$ ipython --no-banner

In [1]: import numpy as np

In [2]: import numpy.linalg as la

In [3]: np.set_printoptions(suppress=True, linewidth=120)

In [4]: def rnd(a):
   ...:     return np.round(a, 1) + 0
   ...: 

In [5]: F = np.array([[0, 2, 2], [0, 2, 3], [3, 2, 3]])

In [6]: F
Out[6]: 
array([[0, 2, 2],
       [0, 2, 3],
       [3, 2, 3]])

In [7]: x = np.array([4, 0, 1])

In [8]: target = F @ x

In [9]: target
Out[9]: array([ 2,  3, 15])

In [10]: rnd(la.solve(F, target))
Out[10]: array([4., 0., 1.])

In [11]: rnd(la.solve(F, target + F[:, 1]))
Out[11]: array([4., 1., 1.])

In [12]: blk = np.stack([F, -2 * F, F[::-1]])

In [13]: rnd(la.det(blk))
Out[13]: array([  6., -48.,  -6.])

In [14]: la.matrix_rank(blk)
Out[14]: array([3, 3, 3])

In [15]: np.einsum("bij,cij->bc", blk, blk)
Out[15]: 
array([[ 43, -86,  33],
       [-86, 172, -66],
       [ 33, -66,  43]])

In [16]: blk.shape
Out[16]: (3, 3, 3)

In [17]: rng = np.random.default_rng(52)

In [18]: lab = rng.permutation(3)

In [19]: M2 = F[:, lab] * rng.choice([-1, 1], 3)

In [20]: M2
Out[20]: 
array([[ 2, -2,  0],
       [ 3, -2,  0],
       [ 3, -2,  3]])

In [21]: left, _, VT = la.svd(F.T @ M2)

In [22]: rnd(left @ VT)
Out[22]: 
array([[ 0.,  0.,  1.],
       [ 0., -1.,  0.],
       [ 1.,  0.,  0.]])

In [23]: M2 = np.array([[3, 3], [1, 0], [0, 2]])

In [24]: np.einsum("ij,ij->i", F, F)
Out[24]: array([ 8, 13, 22])

In [25]: np.vstack([F, M2.T]).shape
Out[25]: (5, 3)

In [26]: M2.T @ F.T
Out[26]: 
array([[ 2,  2, 11],
       [ 4,  6, 15]])

In [27]: X = np.array([[46, -8, 3], [-5, 38, 8], [-1, -2, -45]])

In [28]: lab = rng.permutation(3)

In [29]: M2 = X[:, lab] * rng.choice([-1, 1], 3)

In [30]: M2
Out[30]: 
array([[-46,  -8,   3],
       [  5,  38,   8],
       [  1,  -2, -45]])

In [31]: left, _, VT = la.svd(X.T @ M2)

In [32]: lab
Out[32]: array([0, 1, 2])

In [33]: rnd(la.lstsq(X, M2)[0])
Out[33]: 
array([[-1.,  0.,  0.],
       [ 0.,  1.,  0.],
       [ 0.,  0.,  1.]])
